$ python3 -q
>>> import numpy as np
>>> np.set_printoptions(suppress=True, linewidth=140)
>>> K = np.loadtxt("layer9.csv", delimiter=",")
>>> K.round(2)
array([[0.57, 0.43, 0.  ],
       [0.33, 0.44, 0.22],
       [0.29, 0.14, 0.57]])
>>> r0, v = K[0], K[1]
>>> round(r0 @ r0, 2)
np.float64(0.51)
>>> p = (r0 @ v) / (r0 @ r0) * r0
>>> p.round(2)
array([0.43, 0.32, 0.  ])
>>> Q = K.astype(float).copy()
>>> for j in range(3):
...     Q[:, j] -= Q[:, :j] @ (Q[:, :j].T @ Q[:, j])
...     Q[:, j] /= np.linalg.norm(Q[:, j])
... 
>>> np.round(Q.T @ K, 2) + 0
array([[ 0.72,  0.6 ,  0.33],
       [ 0.  ,  0.2 , -0.09],
       [ 0.  ,  0.  ,  0.51]])
>>> round(float(np.linalg.norm(K, "nuc")), 2)
1.65
>>> round(float(np.linalg.norm(K) ** 2 / np.linalg.norm(K, 2) ** 2), 2)
1.26
>>> np.linalg.norm(K, axis=1).argmax()
np.int64(0)
>>> np.round(np.linalg.norm(K, axis=0), 2)
array([0.72, 0.63, 0.61])
>>> np.round(np.linalg.norm(K, axis=1), 2)
array([0.71, 0.6 , 0.65])
>>> round(float(np.linalg.norm(K[1] - K[0])), 2)
0.33
>>> round(float(np.linalg.norm(K, 2)), 2)
1.02
>>> round(float(np.einsum("ii->", K)), 2)
1.59
>>> np.round(np.kron(np.eye(2, dtype=int), K), 2)
array([[0.57, 0.43, 0.  , 0.  , 0.  , 0.  ],
       [0.33, 0.44, 0.22, 0.  , 0.  , 0.  ],
       [0.29, 0.14, 0.57, 0.  , 0.  , 0.  ],
       [0.  , 0.  , 0.  , 0.57, 0.43, 0.  ],
       [0.  , 0.  , 0.  , 0.33, 0.44, 0.22],
       [0.  , 0.  , 0.  , 0.29, 0.14, 0.57]])
>>> np.round(np.einsum("ij,ji->", K, K), 2)
np.float64(1.2)
>>> round(float(np.linalg.eigvals(K).sum().real), 2)
1.59
>>> np.round(K.sum(axis=1), 2)
array([1., 1., 1.])
>>> K @ np.ones(3)
array([1., 1., 1.])
>>> p = np.eye(3)[2]
>>> for _ in range(6):
...     p = p @ K
...     print(p.round(2))
... 
[0.29 0.14 0.57]
[0.37 0.27 0.36]
[0.41 0.33 0.26]
[0.42 0.36 0.22]
[0.42 0.37 0.21]
[0.42 0.38 0.2 ]
>>> feats = np.array([[0, 0, 0, 1, 1, 0],
...     [0, 0, 0, 0, 1, 0],
...     [0, 0, 0, 1, 1, 1],
...     [1, 0, 1, 0, 0, 1],
...     [1, 1, 1, 0, 0, 0],
...     [0, 0, 1, 1, 0, 0]])
>>> # equal to its transpose
>>> other = np.linalg.invert(feats)
Traceback (most recent call last):
  File "<python-input-28>", line 1, in <module>
    other = np.linalg.invert(feats)
            ^^^^^^^^^^^^^^^^
AttributeError: module 'numpy.linalg' has no attribute 'invert'
>>> other = np.linalg.inv(feats)
>>> np.round(np.linalg.slogdet(feats)[0], 2)
np.float64(-1.0)
>>> feats @ other
array([[1., 0., 0., 0., 0., 0.],
       [0., 1., 0., 0., 0., 0.],
       [0., 0., 1., 0., 0., 0.],
       [0., 0., 0., 1., 0., 0.],
       [0., 0., 0., 0., 1., 0.],
       [0., 0., 0., 0., 0., 1.]])
>>> other
array([[ 2., -1., -1.,  1.,  0., -1.],
       [-1.,  0.,  1., -1.,  1.,  0.],
       [-1.,  1.,  0.,  0.,  0.,  1.],
       [ 1., -1.,  0.,  0.,  0.,  0.],
       [ 0.,  1.,  0.,  0.,  0.,  0.],
       [-1.,  0.,  1.,  0.,  0.,  0.]])
>>> np.round(np.linalg.det(feats) * other, 2)
array([[-2.,  1.,  1., -1., -0.,  1.],
       [ 1., -0., -1.,  1., -1., -0.],
       [ 1., -1., -0., -0., -0., -1.],
       [-1.,  1., -0., -0., -0., -0.],
       [-0., -1., -0., -0., -0., -0.],
       [ 1., -0., -1., -0., -0., -0.]])
>>> [round(float(np.linalg.det(feats[:i, :i])), 2) + 0 for i in range(1, 7)]
[0.0, 0.0, 0.0, 0.0, 0.0, -1.0]
>>> np.all(np.linalg.eigvalsh(feats) > 0)
np.False_
>>> evals, evecs = np.linalg.eigh(feats)
>>> x0 = np.array([3, 2, 0, 1, 1, 3])
>>> round(float(x0 @ feats @ x0 / (x0 @ x0)), 2), round(float(evals[0]), 2), round(evals[-1], 2)
(0.92, -2.14, np.float64(2.54))
>>> x0 = np.array([-2, 2, -1, 3, -1, -2])
>>> y = feats @ x0
>>> y
array([ 2, -1,  0, -5, -1,  2])
>>> np.round(np.linalg.solve(feats.T, feats[0]), 2)
array([1., 0., 0., 0., 0., 0.])
>>> np.round(np.linalg.solve(feats, y), 2)
array([-2.,  2., -1.,  3., -1., -2.])
>>> np.round(np.linalg.solve(feats, y + feats[:, 2]), 2)
array([-2.,  2.,  0.,  3., -1., -2.])
>>> feats.sum(axis=0)
array([2, 1, 3, 3, 3, 2])
>>> low = np.diag(feats.sum(axis=1)) - feats
>>> low @ np.ones(6)
array([0., 0., 0., 0., 0., 0.])
>>> np.round(np.linalg.eigvalsh(low), 2) + 0
array([0.  , 0.72, 1.68, 3.  , 3.7 , 4.89])
>>> arr = np.load("sample8.npy")
>>> arr
array([[  8,  -8, -16,   6,  -6, -12],
       [  8,   0,   0,   6,   0,   0],
       [-16,   8,  16, -12,   6,  12],
       [  6,  -6, -12,   1,  -1,  -2],
       [  6,   0,   0,   1,   0,   0],
       [-12,   6,  12,  -2,   1,   2]])
>>> rng = np.random.default_rng(679448)
>>> z = rng.permutation(3)
>>> z
array([0, 1, 2])
>>> other = K[z][:, z]
>>> round(float(np.trace(other)), 2)
1.59
>>> np.round(np.sort(np.abs(np.linalg.eigvals(other))), 2)
array([0.18, 0.41, 1.  ])
>>> np.round(np.linalg.det(other), 2), round(float(np.linalg.det(K[z])), 2)
(np.float64(0.07), 0.07)
>>> np.abs(np.diag(np.linalg.qr(arr)[1])) > 1e-9
array([ True,  True, False,  True,  True, False])
>>> np.linalg.lstsq(arr[:-1].T, arr[-1])[2]
np.int32(4)
>>> np.round(arr @ np.linalg.pinv(arr) @ arr, 2) + 0
array([[  8.,  -8., -16.,   6.,  -6., -12.],
       [  8.,   0.,   0.,   6.,   0.,   0.],
       [-16.,   8.,  16., -12.,   6.,  12.],
       [  6.,  -6., -12.,   1.,  -1.,  -2.],
       [  6.,   0.,   0.,   1.,   0.,   0.],
       [-12.,   6.,  12.,  -2.,   1.,   2.]])
>>> np.unique(arr.round(6), axis=0).shape
(6, 6)
>>> U, sig, vt = np.linalg.svd(arr)
>>> np.argmax(sig[:-1] / (sig[1:] + 1e-6)) + 1
np.int64(4)
>>> other = U[:, :4] @ np.diag(sig[:4]) @ vt[:4]
>>> round(float(np.linalg.norm(arr - other, 2)), 2), round(float(sig[4]), 2)
(0.0, 0.0)
>>> [round(float(x), 2) for x in np.linalg.svd(arr, compute_uv=False)[:3]]
[44.33, 11.45, 9.47]
>>> np.round(np.linalg.norm(arr, 2) / np.linalg.norm(arr), 2)
np.float64(0.95)
>>> other = np.array([[0, 2, -2], [-2, -1, 0], [1, -1, -1]])
>>> Z = np.array([[3, 3, -2, 0], [1, 0, -2, -1], [-2, 3, 2, 0], [-3, -2, -1, -1]])
>>> W0 = np.block([[other, np.zeros((3, 4))], [np.zeros((4, 3)), Z]])
>>> W0
array([[ 0.,  2., -2.,  0.,  0.,  0.,  0.],
       [-2., -1.,  0.,  0.,  0.,  0.,  0.],
       [ 1., -1., -1.,  0.,  0.,  0.,  0.],
       [ 0.,  0.,  0.,  3.,  3., -2.,  0.],
       [ 0.,  0.,  0.,  1.,  0., -2., -1.],
       [ 0.,  0.,  0., -2.,  3.,  2.,  0.],
       [ 0.,  0.,  0., -3., -2., -1., -1.]])
>>> np.round(np.linalg.det(W0), 2)
np.float64(-290.0)
>>> np.linalg.determinant(W0)
Traceback (most recent call last):
  File "<python-input-73>", line 1, in <module>
    np.linalg.determinant(W0)
    ^^^^^^^^^^^^^^^^^^^^^
AttributeError: module 'numpy.linalg' has no attribute 'determinant'
>>> np.allclose(W0, W0.T)
False
>>> W0.inv()
Traceback (most recent call last):
  File "<python-input-75>", line 1, in <module>
    W0.inv()
    ^^^^^^
AttributeError: 'numpy.ndarray' object has no attribute 'inv'
>>> W0 @ W0
array([[ -6.,   0.,   2.,   0.,   0.,   0.,   0.],
       [  2.,  -3.,   4.,   0.,   0.,   0.,   0.],
       [  1.,   4.,  -1.,   0.,   0.,   0.,   0.],
       [  0.,   0.,   0.,  16.,   3., -16.,  -3.],
       [  0.,   0.,   0.,  10.,  -1.,  -5.,   1.],
       [  0.,   0.,   0.,  -7.,   0.,   2.,  -3.],
       [  0.,   0.,   0.,  -6., -10.,   9.,   3.]])
>>> (W0 - W0.T) / 2
array([[ 0. ,  2. , -1.5,  0. ,  0. ,  0. ,  0. ],
       [-2. ,  0. ,  0.5,  0. ,  0. ,  0. ,  0. ],
       [ 1.5, -0.5,  0. ,  0. ,  0. ,  0. ,  0. ],
       [ 0. ,  0. ,  0. ,  0. ,  1. ,  0. ,  1.5],
       [ 0. ,  0. ,  0. , -1. ,  0. , -2.5,  0.5],
       [ 0. ,  0. ,  0. ,  0. ,  2.5,  0. ,  0.5],
       [ 0. ,  0. ,  0. , -1.5, -0.5, -0.5,  0. ]])
>>> np.trace(W0)
np.float64(2.0)
>>> z = rng.permutation(7)
>>> z
array([1, 4, 5, 2, 0, 6, 3])
>>> other = W0[z][:, z]
>>> np.round(np.sort(np.abs(np.linalg.eigvals(other))), 2)
array([1.31, 1.58, 2.15, 2.15, 2.52, 2.52, 4.8 ])
>>> other
array([[-1.,  0.,  0.,  0., -2.,  0.,  0.],
       [ 0.,  0., -2.,  0.,  0., -1.,  1.],
       [ 0.,  3.,  2.,  0.,  0.,  0., -2.],
       [-1.,  0.,  0., -1.,  1.,  0.,  0.],
       [ 2.,  0.,  0., -2.,  0.,  0.,  0.],
       [ 0., -2., -1.,  0.,  0., -1., -3.],
       [ 0.,  3., -2.,  0.,  0.,  0.,  3.]])
>>> np.trace(other)
np.float64(2.0)
>>> def softmax(z):
...     e = np.exp(z - z.max(axis=-1, keepdims=True))
...     return e / e.sum(axis=-1, keepdims=True)
... 
>>> np.round(softmax(10 * W0[6]), 2) + 0
array([0.33, 0.33, 0.33, 0.  , 0.  , 0.  , 0.  ])
>>> np.round(softmax(W0[6]), 2)
array([0.26, 0.26, 0.26, 0.01, 0.03, 0.09, 0.09])
>>> np.round(softmax(W0[6] + 5), 2)
array([0.26, 0.26, 0.26, 0.01, 0.03, 0.09, 0.09])
>>> S = W0 @ W0.T / np.sqrt(7)
>>> np.round(softmax(S), 2) + 0
array([[0.79, 0.02, 0.04, 0.04, 0.04, 0.04, 0.04],
       [0.04, 0.56, 0.06, 0.08, 0.08, 0.08, 0.08],
       [0.11, 0.08, 0.35, 0.11, 0.11, 0.11, 0.11],
       [0.  , 0.  , 0.  , 1.  , 0.  , 0.  , 0.  ],
       [0.04, 0.04, 0.04, 0.51, 0.35, 0.  , 0.04],
       [0.  , 0.  , 0.  , 0.  , 0.  , 0.99, 0.  ],
       [0.  , 0.  , 0.  , 0.  , 0.  , 0.  , 0.98]])
>>> softmax(S).round(6).argmax(axis=1)
array([0, 1, 2, 3, 3, 5, 6])
>>> np.round(softmax(S)[6] @ W0, 2) + 0
array([ 0.  ,  0.  , -0.01, -2.95, -1.96, -0.99, -0.99])
>>> np.round(softmax(S + np.triu(np.full(S.shape, -np.inf), 1)), 2) + 0
array([[1.  , 0.  , 0.  , 0.  , 0.  , 0.  , 0.  ],
       [0.07, 0.93, 0.  , 0.  , 0.  , 0.  , 0.  ],
       [0.21, 0.14, 0.65, 0.  , 0.  , 0.  , 0.  ],
       [0.  , 0.  , 0.  , 1.  , 0.  , 0.  , 0.  ],
       [0.04, 0.04, 0.04, 0.53, 0.36, 0.  , 0.  ],
       [0.  , 0.  , 0.  , 0.  , 0.  , 0.99, 0.  ],
       [0.  , 0.  , 0.  , 0.  , 0.  , 0.  , 0.98]])
>>> F = np.load("a.npy")
>>> F
array([[ 0.99, -1.  ,  0.23,  0.99, -0.56],
       [ 0.4 , -0.87,  0.18,  0.74, -0.24],
       [-1.  ,  1.  ,  0.62,  0.07, -0.1 ],
       [-0.88, -0.07,  0.43,  0.68, -0.2 ],
       [-1.  ,  1.  ,  0.78,  0.93, -0.54],
       [-0.7 ,  0.99, -0.45, -1.  ,  0.72],
       [ 0.95, -0.77, -0.41, -0.73,  0.27],
       [ 1.  , -1.  , -0.6 , -0.56,  0.24],
       [ 0.92, -0.82, -0.29, -0.35,  0.12],
       [-0.64,  0.39,  0.31,  0.92, -0.46],
       [-0.92,  0.99, -0.26, -0.99,  0.62],
       [-1.  ,  0.99,  0.66, -0.16,  0.08],
       [-0.56,  0.98, -0.34, -0.96,  0.46],
       [-0.91,  0.99, -0.05, -0.75,  0.22],
       [ 0.73, -0.14, -0.34, -0.82,  0.33],
       [-1.  ,  1.  ,  0.65, -0.21,  0.06],
       [-0.54,  0.82,  0.02,  0.17, -0.1 ],
       [-1.  ,  0.91,  0.76,  0.92, -0.41],
       [-1.  ,  0.95,  0.53,  0.12, -0.02],
       [-0.99,  0.89,  0.58,  0.95, -0.52],
       [ 1.  , -1.  , -0.37,  0.94, -0.45],
       [ 1.  , -1.  , -0.08,  0.87, -0.25],
       [-0.94,  0.9 ,  0.24, -0.06,  0.  ],
       [ 0.96, -0.94, -0.22,  0.43, -0.12],
       [ 0.99,  0.  , -0.74, -0.99,  0.62],
       [-0.89,  0.41,  0.44,  0.89, -0.4 ],
       [-0.99,  1.  ,  0.1 , -0.24, -0.06],
       [-0.54,  0.68, -0.16, -0.95,  0.51],
       [-0.81,  0.32,  0.46,  0.98, -0.59],
       [-1.  ,  0.96,  0.56,  0.49, -0.16],
       [ 0.99, -1.  ,  0.15,  0.99, -0.55]])
>>> Q, r_ = np.linalg.qr(F)
>>> Q.shape, r_.shape
((31, 5), (5, 5))
>>> np.round(Q.T @ Q, 2) + 0
array([[1., 0., 0., 0., 0.],
       [0., 1., 0., 0., 0.],
       [0., 0., 1., 0., 0.],
       [0., 0., 0., 1., 0.],
       [0., 0., 0., 0., 1.]])
>>> np.allclose(r_.T @ r_, F.T @ F)
True
>>> np.round(np.abs(np.diag(r_)), 2)
array([4.98, 1.76, 1.56, 2.13, 0.51])
>>> r_.round(2)
array([[-4.98,  4.42,  1.68,  0.2 , -0.13],
       [ 0.  ,  1.76, -0.91, -2.71,  1.31],
       [ 0.  ,  0.  , -1.56, -2.35,  1.29],
       [ 0.  ,  0.  ,  0.  ,  2.13, -0.96],
       [ 0.  ,  0.  ,  0.  ,  0.  ,  0.51]])
>>> other = r_ + rng.integers(-2, 3, (5, 2)) @ rng.integers(-2, 3, (2, 5))
>>> other.round(2)
array([[-4.98,  4.42,  3.68,  1.2 ,  1.87],
       [ 0.  ,  0.76,  5.09,  0.29,  4.31],
       [ 0.  , -2.  , -1.56, -2.35, -4.71],
       [ 0.  ,  0.  ,  4.  ,  4.13,  3.04],
       [ 0.  ,  1.  ,  0.  ,  0.  ,  3.51]])
>>> np.round(other - r_, 2)
array([[ 0.,  0.,  2.,  1.,  2.],
       [ 0., -1.,  6.,  3.,  3.],
       [ 0., -2.,  0.,  0., -6.],
       [ 0.,  0.,  4.,  2.,  4.],
       [ 0.,  1.,  0.,  0.,  3.]])
>>> np.abs(other - r_).sum(axis=1)
array([ 5., 13.,  8., 10.,  4.])
>>> np.linalg.matrix_rank(other - r_, tol=1e-8)
np.int64(2)
>>> np.round(np.linalg.svd(other - r_, compute_uv=False), 2) + 0
array([10.71,  5.94,  0.  ,  0.  ,  0.  ])
>>> x0 = np.array([5, 0, -5, 2, 2])
>>> y = other @ x0
>>> c, lr = np.zeros(5), 1 / np.linalg.norm(other, 2) ** 2
>>> for i in range(4):
...     c -= lr * other.T @ (other @ c - y)
...     if i % 1 == 0: print(i, round(np.linalg.norm(other @ c - y), 2))
... 
0 26.64
1 21.93
2 18.34
3 15.6
>>> c.round(2)
array([ 2.79, -1.72, -2.46,  0.19,  0.59])
>>> round(np.linalg.cond(other), 2)
np.float64(24.27)
>>> A = np.load("mat.npy")
>>> A.round(2)
array([[ 1.  ,  0.  ,  0.  ,  0.  ,  0.  ,  0.  ],
       [ 0.  ,  1.  ,  0.  ,  0.  ,  0.  ,  0.  ],
       [ 0.  ,  0.  ,  1.  ,  0.  ,  0.  ,  0.  ],
       [ 0.  ,  0.  ,  0.  ,  1.  ,  0.  ,  0.  ],
       [ 0.  ,  0.  ,  0.  ,  0.  ,  0.71, -0.71],
       [ 0.  ,  0.  ,  0.  ,  0.  ,  0.71,  0.71]])
>>> # splits into 5 blocks
>>> x0 = np.array([2, 2, 0, 1, 0, 2])
>>> np.round(np.sort(np.abs(np.degrees(np.angle(np.linalg.eigvals(A))))), 2)
array([ 0.,  0.,  0.,  0., 45., 45.])
>>> np.round(np.abs(np.linalg.eigvals(A)), 2)
array([1., 1., 1., 1., 1., 1.])
>>> np.round(np.linalg.inv(A), 2)
array([[ 1.  ,  0.  ,  0.  ,  0.  ,  0.  ,  0.  ],
       [ 0.  ,  1.  ,  0.  ,  0.  ,  0.  ,  0.  ],
       [ 0.  ,  0.  ,  1.  ,  0.  ,  0.  ,  0.  ],
       [ 0.  ,  0.  ,  0.  ,  1.  ,  0.  ,  0.  ],
       [ 0.  ,  0.  ,  0.  ,  0.  ,  0.71,  0.71],
       [ 0.  ,  0.  ,  0.  ,  0.  , -0.71,  0.71]])
>>> z = rng.permutation(6)
>>> other = A[:, z] * rng.choice([-1, 1], 6)
>>> other.round(2)
array([[-0.  ,  0.  , -0.  ,  0.  ,  1.  , -0.  ],
       [-0.  ,  0.  , -0.  ,  0.  ,  0.  , -1.  ],
       [-0.  ,  0.  , -1.  ,  0.  ,  0.  , -0.  ],
       [-0.  ,  1.  , -0.  ,  0.  ,  0.  , -0.  ],
       [ 0.71,  0.  , -0.  ,  0.71,  0.  , -0.  ],
       [-0.71,  0.  , -0.  ,  0.71,  0.  , -0.  ]])
>>> U, _, vt = np.linalg.svd(A.T @ other)
>>> z
array([5, 3, 2, 4, 0, 1])
>>> np.round(U @ vt, 2) + 0
array([[ 0.,  0.,  0.,  0.,  1.,  0.],
       [ 0.,  0.,  0.,  0.,  0., -1.],
       [ 0.,  0., -1.,  0.,  0.,  0.],
       [ 0.,  1.,  0.,  0.,  0.,  0.],
       [ 0.,  0.,  0.,  1.,  0.,  0.],
       [-1.,  0.,  0.,  0.,  0.,  0.]])
>>> np.round(np.linalg.lstsq(A, other)[0], 2) + 0
array([[ 0.,  0.,  0.,  0.,  1.,  0.],
       [ 0.,  0.,  0.,  0.,  0., -1.],
       [ 0.,  0., -1.,  0.,  0.,  0.],
       [ 0.,  1.,  0.,  0.,  0.,  0.],
       [ 0.,  0.,  0.,  1.,  0.,  0.],
       [-1.,  0.,  0.,  0.,  0.,  0.]])
